>>> import numpy as np
>>> np.set_printoptions(precision=2, suppress=True, linewidth=100, floatmode="fixed")
>>> F = np.load("dump.npy")
>>> F
array([[  1,  -3,   8,   6,  -2,   1,  -3,   0,  -9,  -5,   3,   5,   5],
       [ -9,   7,  -4,  -1,  -1,   6,  -8,  -8,  -2,  -6,   6,  -9,  -2],
       [  2,  -1,  -6,  -5,   7,  -3,  -3,   9,  -5,  -3,  -7,  -4,  -3],
       [  8,  -9,   4,   0,  -2,  -1,  -5,   7,  -6,  -4,  -1,  -7,  -9],
       [ -4,   4,   1,   7,  -5,   1,  -6,   0,  -6,   0,   6,  -3,  -9],
       [  0,  -8,   2,  -9,   5,   8,   0,   9,   8,  -3,  -4,   5,  -6],
       [  4,   9,   6,   4,  -6,  -5,  -8,   8,   3,   8,   5,   8,  -4],
       [ -4,  -3,  -4,   1,   4,  -6,   1,  -5,  -7,  -9,   2,   3,  -6],
       [ -7,  -6,  -6,   4,  -7,  -3,   8,   2,  -7,   9,  -3,  -3,   8],
       [ 28, -24,  20,   9,   1, -17,  21,  24,  -3,  13, -15,  32,  11]])
>>> rk = np.linalg.matrix_rank(F)
>>> rk
np.int64(9)
>>> ns = np.linalg.svd(F)[2][rk:].T
>>> [int(np.linalg.matrix_rank(np.delete(F, i, axis=0))) for i in range(10)]
[9, 9, 8, 8, 8, 8, 8, 8, 8, 9]
>>> ns.shape
(13, 4)
>>> [int(np.linalg.matrix_rank(F[:i])) for i in range(1, len(F) + 1)]
[1, 2, 3, 4, 5, 6, 7, 8, 9, 9]
>>> [int(np.linalg.matrix_rank(F[:, :j + 1])) for j in range(13)]
[1, 2, 3, 4, 5, 6, 7, 8, 9, 9, 9, 9, 9]
>>> np.linalg.matrix_rank(F.T @ F), np.linalg.matrix_rank(F @ F.T)
(np.int64(9), np.int64(9))
>>> cov = F.T @ F
>>> np.trace(cov), (F ** 2).sum()
(np.int64(8268), np.int64(8268))
>>> np.diag(cov)
array([1031,  922,  625,  306,  210,  471,  713,  944,  362,  490,  410, 1311,  473])
>>> x0 = np.array([2, 2, 3, 2, 2, 3, 1, 2, 0, 3, 2, 0, 2])
>>> F @ np.eye(13)[10]
array([  3.00,   6.00,  -7.00,  -1.00,   6.00,  -4.00,   5.00,   2.00,  -3.00, -15.00])
>>> F @ np.ones(13)
array([  7.00, -31.00, -22.00, -25.00, -14.00,   7.00,  32.00, -33.00, -11.00, 100.00])
>>> (F @ x0).argmax()
np.int64(9)
>>> F @ (2 * x0)
array([  58,  -72,  -70,  -40,   -4,  -10,  118, -156,  -20,  274])
>>> np.abs(np.diag(np.linalg.qr(F)[1])) > 1e-9
array([ True,  True,  True,  True,  True,  True,  True,  True,  True, False])
>>> round(np.trace(np.linalg.pinv(F) @ F), 2)
np.float64(9.0)
>>> data = np.loadtxt("test5.csv", delimiter=",")
>>> data
array([[0.29, 0.14, 0.00, 0.00, 0.14, 0.14, 0.14, 0.00, 0.00, 0.14],
       [0.25, 0.25, 0.00, 0.00, 0.00, 0.00, 0.00, 0.25, 0.00, 0.25],
       [0.00, 0.00, 0.50, 0.00, 0.00, 0.00, 0.25, 0.00, 0.25, 0.00],
       [0.20, 0.00, 0.20, 0.20, 0.20, 0.00, 0.00, 0.00, 0.20, 0.00],
       [0.14, 0.00, 0.14, 0.00, 0.14, 0.14, 0.14, 0.14, 0.14, 0.00],
       [0.25, 0.00, 0.25, 0.00, 0.00, 0.50, 0.00, 0.00, 0.00, 0.00],
       [0.00, 0.00, 0.00, 0.00, 0.00, 0.00, 0.33, 0.33, 0.00, 0.33],
       [0.00, 0.00, 0.00, 0.00, 0.00, 0.00, 0.33, 0.33, 0.33, 0.00],
       [0.00, 0.00, 0.00, 0.33, 0.00, 0.00, 0.33, 0.00, 0.33, 0.00],
       [0.00, 0.25, 0.00, 0.00, 0.00, 0.25, 0.25, 0.00, 0.00, 0.25]])
>>> th = np.radians(30)
>>> r_ = np.eye(10)
>>> r_[4, 4] = r_[1, 1] = np.cos(th)
>>> r_[4, 1], r_[1, 4] = -np.sin(th), np.sin(th)
>>> r_
array([[ 1.00,  0.00,  0.00,  0.00,  0.00,  0.00,  0.00,  0.00,  0.00,  0.00],
       [ 0.00,  0.87,  0.00,  0.00,  0.50,  0.00,  0.00,  0.00,  0.00,  0.00],
       [ 0.00,  0.00,  1.00,  0.00,  0.00,  0.00,  0.00,  0.00,  0.00,  0.00],
       [ 0.00,  0.00,  0.00,  1.00,  0.00,  0.00,  0.00,  0.00,  0.00,  0.00],
       [ 0.00, -0.50,  0.00,  0.00,  0.87,  0.00,  0.00,  0.00,  0.00,  0.00],
       [ 0.00,  0.00,  0.00,  0.00,  0.00,  1.00,  0.00,  0.00,  0.00,  0.00],
       [ 0.00,  0.00,  0.00,  0.00,  0.00,  0.00,  1.00,  0.00,  0.00,  0.00],
       [ 0.00,  0.00,  0.00,  0.00,  0.00,  0.00,  0.00,  1.00,  0.00,  0.00],
       [ 0.00,  0.00,  0.00,  0.00,  0.00,  0.00,  0.00,  0.00,  1.00,  0.00],
       [ 0.00,  0.00,  0.00,  0.00,  0.00,  0.00,  0.00,  0.00,  0.00,  1.00]])
>>> M2 = data @ r_.T
>>> np.allclose(data @ data.T, M2 @ M2.T)
True
>>> np.linalg.svd(data, compute_uv=False), np.linalg.svd(M2, compute_uv=False)
(array([1.08, 0.72, 0.70, 0.44, 0.42, 0.35, 0.22, 0.21, 0.11, 0.02]), array([1.08, 0.72, 0.70, 0.44, 0.42, 0.35, 0.22, 0.21, 0.11, 0.02]))
>>> round(float(np.linalg.det(r_)), 2), round(float(np.trace(r_)), 2)
(1.0, 9.73)
>>> np.allclose(np.linalg.norm(data, axis=1), np.linalg.norm(M2, axis=1))
True
>>> E = np.loadtxt("mat.csv", delimiter=",")
>>> E
array([[-0.60, -2.90,  0.51],
       [ 0.25, -2.09,  2.14],
       [ 0.67, -1.28,  2.63],
       [-0.35, -2.78,  1.06],
       [ 1.07, -0.04,  2.80],
       [-0.15, -2.61,  1.46],
       [ 0.61,  2.90, -0.47],
       [-1.28, -1.70, -2.11],
       [-0.83, -2.88, -0.12],
       [-0.29, -2.74,  1.19],
       [-1.28, -1.79, -2.04],
       [ 0.26, -2.08,  2.15],
       [ 0.90, -0.66,  2.78],
       [ 0.45,  2.84, -0.85]])
>>> cen = E - E.mean(axis=0)
>>> Uu, sig, Vh = np.linalg.svd(cen, full_matrices=False)
>>> np.round(cen.mean(axis=0), 2) + 0
array([0.00, 0.00, 0.00])
>>> Vh[0] * np.sign(Vh[0, np.abs(Vh[0]).argmax()])
array([ 0.12,  0.93, -0.35])
>>> np.round(sig ** 2 / (sig ** 2).sum(), 2) + 0
array([0.57, 0.43, 0.00])
>>> T = np.stack([E, -1 * E, E[::-1]])
>>> np.linalg.matrix_rank(T.reshape(3, -1))
np.int64(2)
>>> (T @ E.T).shape
(3, 14, 14)
>>> T.shape
(3, 14, 3)
>>> np.einsum("bij,cij->bc", T, T)
array([[ 126.00, -126.00,   32.52],
       [-126.00,  126.00,  -32.52],
       [  32.52,  -32.52,  126.00]])
>>> M2 = np.array([[8, -1, 1],
...     [6, -8, 3],
...     [-2, 9, -4],
...     [-6, 0, -2],
...     [-7, -3, 7],
...     [-4, -2, -7]])
>>> Z = np.array([[0, 1, -3, 3, 1, 1, -1, -1, -3, 2],
...     [-2, -1, 1, -3, -3, -1, -3, 2, -1, -3],
...     [-2, 3, -3, -3, -3, -2, -3, 0, -2, -2]])
>>> W0 = M2 @ Z
>>> W0
array([[  0,  12, -28,  24,   8,   7,  -8, -10, -25,  17],
       [ 10,  23, -35,  33,  21,   8,   9, -22, -16,  30],
       [-10, -23,  27, -21, -17,  -3, -13,  20,   5, -23],
       [  4, -12,  24, -12,   0,  -2,  12,   6,  22,  -8],
       [ -8,  17,  -3, -33, -19, -18,  -5,   1,  10, -19],
       [ 18, -23,  31,  15,  23,  12,  31,   0,  28,  12]])
>>> x0 = np.array([1, 3, 3, 1, 2, 2, 3, 2, 1, 3])
>>> W0 @ (2 * x0)
array([ -24,  244, -244,  140, -266,  568])
>>> np.sign((W0 @ x0).round(6))
array([-1,  1, -1,  1, -1,  1])
>>> W0 * x0
array([[   0,   36,  -84,   24,   16,   14,  -24,  -20,  -25,   51],
       [  10,   69, -105,   33,   42,   16,   27,  -44,  -16,   90],
       [ -10,  -69,   81,  -21,  -34,   -6,  -39,   40,    5,  -69],
       [   4,  -36,   72,  -12,    0,   -4,   36,   12,   22,  -24],
       [  -8,   51,   -9,  -33,  -38,  -36,  -15,    2,   10,  -57],
       [  18,  -69,   93,   15,   46,   24,   93,    0,   28,   36]])
>>> np.linalg.norm(W0 @ x0) <= np.linalg.norm(W0, 2) * np.linalg.norm(x0) + 1e-9
np.True_
>>> W0 @ np.eye(10)[6]
array([ -8.00,   9.00, -13.00,  12.00,  -5.00,  31.00])
>>> W0 @ x0
array([ -12,  122, -122,   70, -133,  284])
>>> Uu, sig, Vh = np.linalg.svd(W0)
>>> V = Vh[:(sig > 1e-8).sum()]
>>> rng = np.random.default_rng(455)
>>> x0 = W0[5] + 3 * W0[0] + rng.integers(2) * np.eye(10)[9]
>>> x0
array([ 18.00,  13.00, -53.00,  87.00,  47.00,  33.00,   7.00, -30.00, -47.00,  64.00])
>>> round(float(np.linalg.norm(x0 - V.T @ V @ x0)), 2)
0.89
>>> np.linalg.matrix_rank(np.vstack([W0, x0]))
np.int64(4)
>>> W = np.array([[4, 2, 2, 9, 9],
...     [8, 1, 9, 6, 7],
...     [6, 8, 9, 4, 2],
...     [8, 3, 1, 9, 8],
...     [4, 9, 7, 7, 7],
...     [9, 0, 5, 9, 6],
...     [0, 8, 4, 0, 0],
...     [3, 1, 6, 7, 0],
...     [1, 3, 7, 9, 4],
...     [7, 2, 2, 9, 7]])
>>> beta = np.array([4, -9, 6, -9, -6])
>>> act = np.maximum(W0 @ W + beta, 0)
>>> act
array([[283,   0,   0, 144, 331],
       [566, 104,   0, 567, 780],
       [  0,   0,   0,   0,   0],
       [  0, 295, 322,  93,   0],
       [  0,   0,   0,   0,   0],
       [510, 860, 694, 903, 606]])
>>> np.linalg.matrix_rank(act)
np.int64(4)
>>> (act > 0).mean(axis=0)
array([0.50, 0.50, 0.33, 0.67, 0.50])
>>> Z = np.array([[-2, 3], [0, 3], [-3, -3], [3, 0], [0, -3]])
>>> (act @ Z).round(6).argmax(axis=1)
array([0, 0, 0, 1, 0, 1])
>>> W @ Z
array([[ 13, -15],
       [-25, -21],
       [-27,   9],
       [  8,   6],
       [ -8,  -3],
       [ -6,  -6],
       [-12,  12],
       [ -3,  -6],
       [  4, -21],
       [  7,   0]])
>>> act @ Z
array([[-134, -144],
       [ 569, -330],
       [   0,    0],
       [-687,  -81],
       [   0,    0],
       [-393,  210]])
>>> Uu, sig, Vh = np.linalg.svd(act)
>>> V = Vh[:(sig > 1e-8).sum()]
>>> x0 = act[3] + -1 * act[5] + rng.integers(2) * np.eye(5)[1]
>>> x0
array([-510.00, -565.00, -372.00, -810.00, -606.00])
>>> V.T @ V
array([[ 0.99,  0.06, -0.05, -0.03,  0.02],
       [ 0.06,  0.49,  0.39,  0.26, -0.17],
       [-0.05,  0.39,  0.70, -0.20,  0.13],
       [-0.03,  0.26, -0.20,  0.87,  0.09],
       [ 0.02, -0.17,  0.13,  0.09,  0.94]])
>>> np.linalg.matrix_rank(np.vstack([act, x0]))
np.int64(4)
>>> np.diag(V.T @ V)
array([0.99, 0.49, 0.70, 0.87, 0.94])
>>> round(float(np.linalg.norm(x0 - V.T @ V @ x0)), 2)
0.0
>>> np.argsort(-np.linalg.norm(W0, axis=0).round(6), kind="stable")[:3]
array([2, 3, 9])
>>> A = np.array([[-3, 0, 0, 0], [0, 0, 0, -5], [0, 0, -5, 0], [0, -4, 0, 0]])
>>> x0 = np.array([0, 1, 2, -2])
>>> rhs = A @ x0
>>> rhs
array([  0,  10, -10,  -4])
>>> np.linalg.solve(A.T, A[0])
array([ 1.00, -0.00, -0.00, -0.00])
>>> np.linalg.pinv(A)
array([[-0.33,  0.00,  0.00,  0.00],
       [ 0.00,  0.00,  0.00, -0.25],
       [ 0.00,  0.00, -0.20,  0.00],
       [ 0.00, -0.20,  0.00,  0.00]])
>>> np.linalg.svd(A, compute_uv=False)
array([5.00, 5.00, 4.00, 3.00])
>>> np.linalg.norm(A, axis=0)
array([3.00, 4.00, 5.00, 5.00])
>>> A @ A.T
array([[ 9,  0,  0,  0],
       [ 0, 25,  0,  0],
       [ 0,  0, 25,  0],
       [ 0,  0,  0, 16]])
>>> K = np.load("w.npy")
>>> K
array([[ 0,  0,  0,  0,  0,  0,  0,  0,  0,  0,  0,  0],
       [ 3, -6,  6, -9, -6,  6,  3, -6,  0,  3, -3,  3],
       [ 1, -2,  2, -3, -2,  2,  1, -2,  0,  1, -1,  1],
       [ 3, -6,  6, -9, -6,  6,  3, -6,  0,  3, -3,  3],
       [ 1, -2,  2, -3, -2,  2,  1, -2,  0,  1, -1,  1],
       [ 0,  0,  0,  0,  0,  0,  0,  0,  0,  0,  0,  0],
       [ 2, -4,  4, -6, -4,  4,  2, -4,  0,  2, -2,  2],
       [ 0,  0,  0,  0,  0,  0,  0,  0,  0,  0,  0,  0]])
>>> np.linalg.cond(K) > 100
np.True_
>>> np.round(np.linalg.norm(K, 2) / np.linalg.norm(K), 2)
np.float64(1.0)
>>> [round(float(x), 2) for x in np.linalg.svd(K, compute_uv=False)[:3]]
[28.57, 0.0, 0.0]
>>> np.linalg.matrix_rank(K, rtol=0.1)
np.int64(1)
>>> M2 = np.array([[-3, -3, -2, -3, 0, 2, 0, -3, -2, 1, 2, -1],
...     [1, 2, -2, -1, -3, 1, 2, 0, 2, 0, 1, 1]])
>>> m1 = M2.T @ M2
>>> m1
array([[10, 11,  4,  8, -3, -5,  2,  9,  8, -3, -5,  4],
       [11, 13,  2,  7, -6, -4,  4,  9, 10, -3, -4,  5],
       [ 4,  2,  8,  8,  6, -6, -4,  6,  0, -2, -6,  0],
       [ 8,  7,  8, 10,  3, -7, -2,  9,  4, -3, -7,  2],
       [-3, -6,  6,  3,  9, -3, -6,  0, -6,  0, -3, -3],
       [-5, -4, -6, -7, -3,  5,  2, -6, -2,  2,  5, -1],
       [ 2,  4, -4, -2, -6,  2,  4,  0,  4,  0,  2,  2],
       [ 9,  9,  6,  9,  0, -6,  0,  9,  6, -3, -6,  3],
       [ 8, 10,  0,  4, -6, -2,  4,  6,  8, -2, -2,  4],
       [-3, -3, -2, -3,  0,  2,  0, -3, -2,  1,  2, -1],
       [-5, -4, -6, -7, -3,  5,  2, -6, -2,  2,  5, -1],
       [ 4,  5,  0,  2, -3, -1,  2,  3,  4, -1, -1,  2]])
>>> Uu, sig, Vh = np.linalg.svd(m1)
>>> sig.round(2) + 0
array([54.37, 29.63,  0.00,  0.00,  0.00,  0.00,  0.00,  0.00,  0.00,  0.00,  0.00,  0.00])
>>> M2 = Uu[:, :2] @ np.diag(sig[:2]) @ Vh[:2]
>>> round(float(np.abs(m1 - M2).max()), 2)
0.0
>>> np.round(np.linalg.norm(m1 - M2) / np.linalg.norm(m1), 2)
np.float64(0.0)
>>> np.linalg.matrix_rank(M2)
np.int64(2)
>>> u = np.array([1, 2, 2, 2, 2, 3, 3, 0, 3])
>>> v = np.array([1, 1, -1, 1, -1])
>>> arr = u[:, None] + v[None, :]
>>> arr
array([[ 2,  2,  0,  2,  0],
       [ 3,  3,  1,  3,  1],
       [ 3,  3,  1,  3,  1],
       [ 3,  3,  1,  3,  1],
       [ 3,  3,  1,  3,  1],
       [ 4,  4,  2,  4,  2],
       [ 4,  4,  2,  4,  2],
       [ 1,  1, -1,  1, -1],
       [ 4,  4,  2,  4,  2]])
>>> Uu, sig, Vh = np.linalg.svd(arr, full_matrices=False)
>>> np.round(Uu.T @ Uu, 2) + 0
array([[1.00, 0.00, 0.00, 0.00, 0.00],
       [0.00, 1.00, 0.00, 0.00, 0.00],
       [0.00, 0.00, 1.00, 0.00, 0.00],
       [0.00, 0.00, 0.00, 1.00, 0.00],
       [0.00, 0.00, 0.00, 0.00, 1.00]])
>>> np.abs(Vh[0])
array([0.55, 0.55, 0.22, 0.55, 0.22])
>>> np.cumsum(sig ** 2) / np.sum(sig ** 2)
array([0.98, 1.00, 1.00, 1.00, 1.00])
>>> (sig > 1e-8).sum()
np.int64(2)
